$ python3 -q
>>> import numpy as np
>>> np.set_printoptions(precision=2, suppress=True, linewidth=200)
>>> K = np.load("test10.npy")
>>> K
array([[ 55,  35, -25,  61, -64],
       [ 35, 190, 115, 173, -47],
       [-25, 115, 125,  63,   1],
       [ 61, 173,  63, 197, -49],
       [-64, -47,   1, -49, 122]])
>>> rk = np.linalg.matrix_rank(K)
>>> rk
np.int64(4)
>>> N = np.linalg.svd(K)[2][rk:].T
>>> np.round(K @ N, 2) + 0
array([[0.],
       [0.],
       [0.],
       [0.],
       [0.]])
>>> print(N[:, 0] / N[np.abs(N[:, 0]).round(6).argmax(), 0])
[ 1.   -0.63  0.73  0.08  0.31]
>>> print(N.shape)
(5, 1)
>>> np.allclose(K @ N, 0)
True
>>> [int(np.linalg.matrix_rank(K[:i])) for i in range(1, len(K) + 1)]
[1, 2, 3, 4, 4]
>>> np.linalg.lstsq(K[:-1].T, K[-1])[2]
np.int32(4)
>>> np.allclose(K[:-1].T @ np.linalg.lstsq(K[:-1].T, K[-1])[0], K[-1])
True
>>> print(K @ np.linalg.pinv(K) @ K)
[[ 55.  35. -25.  61. -64.]
 [ 35. 190. 115. 173. -47.]
 [-25. 115. 125.  63.   1.]
 [ 61. 173.  63. 197. -49.]
 [-64. -47.   1. -49. 122.]]
>>> np.abs(np.diag(np.linalg.qr(K)[1])) > 1e-9
array([ True,  True,  True,  True, False])
>>> np.unique(K.round(6), axis=0).shape
(5, 5)
>>> round(float(np.trace(np.linalg.pinv(K) @ K)), 2)
4.0
>>> mat = np.load("sample15.npy")
>>> mat
array([[ 1, -1,  1],
       [ 1,  0,  0],
       [ 1,  1,  1],
       [ 1,  2,  4],
       [ 1,  3,  9],
       [ 1,  4, 16],
       [ 1,  5, 25]])
>>> proj = mat @ np.linalg.solve(mat.T @ mat, mat.T)
>>> np.trace(proj)
np.float64(3.0)
>>> np.allclose(proj @ proj, proj)
True
>>> M2 = np.c_[mat[:, :1] @ np.array([[2]]), np.array([1, 2, 2, 1, 2, 0, 0])]
>>> M2
array([[2, 1],
       [2, 2],
       [2, 2],
       [2, 1],
       [2, 2],
       [2, 0],
       [2, 0]])
>>> np.round(np.linalg.norm(M2 - mat @ np.linalg.lstsq(mat, M2)[0], axis=0), 2) + 0
array([0.  , 1.29])
>>> np.linalg.norm(np.linalg.qr(mat)[0].T @ M2, axis=0) ** 2 / ((M2 ** 2).sum(axis=0) + 1e-12)
array([1.  , 0.88])
>>> np.linalg.matrix_rank(M2)
np.int64(2)
>>> np.linalg.matrix_rank(np.c_[mat, M2])
np.int64(4)
>>> data = np.array([[0.3, -0.7, -0.1, -0.6, 0.8, 0.9, 0.3, 1.2, 0.4, 0.6],
...     [1.3, -0.5, -0.1, 1.0, -0.5, -0.3, -0.8, -0.1, 0.5, 0.9],
...     [-1.5, 0.4, -1.3, 1.0, 1.9, -0.9, 0.4, -0.8, -1.2, -0.5],
...     [0.0, -0.1, 0.4, -1.1, -2.4, -0.1, -0.5, 2.0, 0.1, 0.5],
...     [0.3, -2.5, -0.6, -1.4, 0.1, 0.0, 0.6, 0.0, -0.4, 1.3],
...     [1.0, -0.8, 0.7, 0.6, 0.5, -1.3, 1.4, -0.4, 0.4, 0.4]])
>>> rng = np.random.default_rng(132)
>>> data[0] = data[4] + 0.1 * rng.normal(size=10)
>>> data
array([[ 0.33, -2.48, -0.77, -1.42,  0.21, -0.13,  0.66, -0.1 , -0.51,  1.38],
       [ 1.3 , -0.5 , -0.1 ,  1.  , -0.5 , -0.3 , -0.8 , -0.1 ,  0.5 ,  0.9 ],
       [-1.5 ,  0.4 , -1.3 ,  1.  ,  1.9 , -0.9 ,  0.4 , -0.8 , -1.2 , -0.5 ],
       [ 0.  , -0.1 ,  0.4 , -1.1 , -2.4 , -0.1 , -0.5 ,  2.  ,  0.1 ,  0.5 ],
       [ 0.3 , -2.5 , -0.6 , -1.4 ,  0.1 ,  0.  ,  0.6 ,  0.  , -0.4 ,  1.3 ],
       [ 1.  , -0.8 ,  0.7 ,  0.6 ,  0.5 , -1.3 ,  1.4 , -0.4 ,  0.4 ,  0.4 ]])
>>> data @ data
Traceback (most recent call last):
  File "<python-input-33>", line 1, in <module>
    data @ data
    ~~~~~^~~~~~
ValueError: matmul: Input operand 1 has a mismatch in its core dimension 0, with gufunc signature (n?,k),(k,m?)->(n?,m?) (size 6 is different from 10)
>>> gram = data.T @ data
>>> np.linalg.matrix_rank(gram)
np.int64(6)
>>> (data @ data.T).shape
(6, 6)
>>> np.linalg.svd(data, compute_uv=False) ** 2
array([24.79, 19.33,  8.25,  3.11,  2.44,  0.02])
>>> print(np.allclose(gram, gram.T))
True
>>> np.round(np.linalg.eigvalsh(gram)[::-1], 2) + 0
array([24.79, 19.33,  8.25,  3.11,  2.44,  0.02,  0.  ,  0.  ,  0.  ,  0.  ])
